In [1]: import numpy as np

In [2]: import numpy.linalg as la

In [3]: np.set_printoptions(suppress=True, linewidth=140)

In [4]: W0 = np.loadtxt("block5.csv", delimiter=",")

In [5]: print(W0)
[[1. 0. 0. 0. 0. 0. 0.]
 [7. 1. 0. 0. 0. 0. 0.]
 [4. 8. 1. 0. 0. 0. 0.]
 [0. 2. 7. 1. 0. 0. 0.]
 [4. 1. 7. 3. 1. 0. 0.]
 [8. 7. 5. 0. 8. 1. 0.]
 [0. 7. 3. 6. 9. 9. 1.]]

In [6]: U, sig, Vh = la.svd(W0, full_matrices=False)

In [7]: print(np.round(np.abs(Vh[0]), 1) + 0)
[0.4 0.6 0.4 0.2 0.5 0.3 0. ]

In [8]: print(np.abs(U[:, 0]).round(6).argmax())
6

In [9]: print(np.allclose(U * sig @ Vh, W0))
True

In [10]: print(np.round(sig / sig[0], 1) + 0)
[1.  0.5 0.4 0.3 0.2 0.  0. ]

In [11]: print(sig.round(1) + 0)
[21.6 11.6  8.5  5.7  4.1  1.   0. ]

In [12]: u = np.array([0, 0, 5])

In [13]: print(np.convolve(W0[2], u))
[ 0.  0. 20. 40.  5.  0.  0.  0.  0.]

In [14]: print(np.array([np.convolve(row, u, "same") for row in W0]))
[[ 0.  5.  0.  0.  0.  0.  0.]
 [ 0. 35.  5.  0.  0.  0.  0.]
 [ 0. 20. 40.  5.  0.  0.  0.]
 [ 0.  0. 10. 35.  5.  0.  0.]
 [ 0. 20.  5. 35. 15.  5.  0.]
 [ 0. 40. 35. 25.  0. 40.  5.]
 [ 0.  0. 35. 15. 30. 45. 45.]]

In [15]: print(np.polyval(u, W0[2]))
[5. 5. 5. 5. 5. 5. 5.]

In [16]: U, sig, Vh = la.svd(W0)

In [17]: print(sig.round(1) + 0)
[21.6 11.6  8.5  5.7  4.1  1.   0. ]

In [18]: B = U[:, :6] @ np.diag(sig[:6]) @ Vh[:6]

In [19]: print(round(float(la.norm(W0 - B) / la.norm(W0)), 1))
0.0

In [20]: print(B.round(1) + 0)
[[1. 0. 0. 0. 0. 0. 0.]
 [7. 1. 0. 0. 0. 0. 0.]
 [4. 8. 1. 0. 0. 0. 0.]
 [0. 2. 7. 1. 0. 0. 0.]
 [4. 1. 7. 3. 1. 0. 0.]
 [8. 7. 5. 0. 8. 1. 0.]
 [0. 7. 3. 6. 9. 9. 1.]]

In [21]: print(round(float(la.norm(W0 - B, 2)), 1), round(sig[6], 1))
0.0 0.0

In [22]: rng = np.random.default_rng(344272)

In [23]: lab = rng.permutation(7)

In [24]: print(lab)
[0 5 6 4 1 2 3]

In [25]: B = W0[lab][:, lab]

In [26]: print(np.round(np.sort(np.abs(la.eigvals(B))), 1))
[1. 1. 1. 1. 1. 1. 1.]

In [27]: print(np.diag(B))
[1. 1. 1. 1. 1. 1. 1.]

In [28]: print(round(float(la.det(B)), 1), np.round(la.det(W0[lab]), 1))
1.0 -1.0

In [29]: print(np.allclose(B, W0))
False

In [30]: J = np.loadtxt("a.csv", delimiter=",")

In [31]: print(J)
[[-5.  3.  3.  3. -5.  4.]
 [ 3. -5.  3.  3.  3. -5.]
 [ 3.  3. -5.  3.  3.  3.]
 [ 3.  3.  3. -5.  3.  3.]
 [-5.  3.  3.  3. -5.  3.]
 [ 4. -5.  3.  3.  3. -5.]]

In [32]: q, Rm = la.qr(J)

In [33]: print(Rm.round(1) + 0)
[[ 9.6 -4.9 -1.6 -1.6  9.2 -5.4]
 [ 0.   7.9 -3.2 -3.2  0.4  7.9]
 [ 0.   0.   7.6 -0.9 -0.3  0.3]
 [ 0.   0.   0.  -7.5  0.4 -0.4]
 [ 0.   0.   0.   0.   0.7  0. ]
 [ 0.   0.   0.   0.   0.   0.7]]

In [34]: print(np.round(q.T @ q, 1) + 0)
[[1. 0. 0. 0. 0. 0.]
 [0. 1. 0. 0. 0. 0.]
 [0. 0. 1. 0. 0. 0.]
 [0. 0. 0. 1. 0. 0.]
 [0. 0. 0. 0. 1. 0.]
 [0. 0. 0. 0. 0. 1.]]

In [35]: print(np.round(np.abs(np.diag(Rm)), 1))
[9.6 7.9 7.6 7.5 0.7 0.7]

In [36]: print(q.round(1) + 0)
[[-0.5  0.1  0.3 -0.4  0.   0.7]
 [ 0.3 -0.4  0.3 -0.3  0.7  0. ]
 [ 0.3  0.6 -0.4 -0.7  0.1  0. ]
 [ 0.3  0.6  0.7  0.3  0.1  0. ]
 [-0.5  0.1  0.3 -0.4  0.  -0.7]
 [ 0.4 -0.4  0.3 -0.4 -0.7  0. ]]

In [37]: U, sig, Vh = la.svd(J)

In [38]: print(np.argmax(sig[:-1] / (sig[1:] + 1e-6)) + 1)
4

In [39]: B = U[:, :4] @ np.diag(sig[:4]) @ Vh[:4]

In [40]: print(round(float(np.abs(J - B).max()), 1))
0.3

In [41]: print(round(float(la.norm(J - B, 2)), 1), round(float(sig[4]), 1))
0.5 0.5
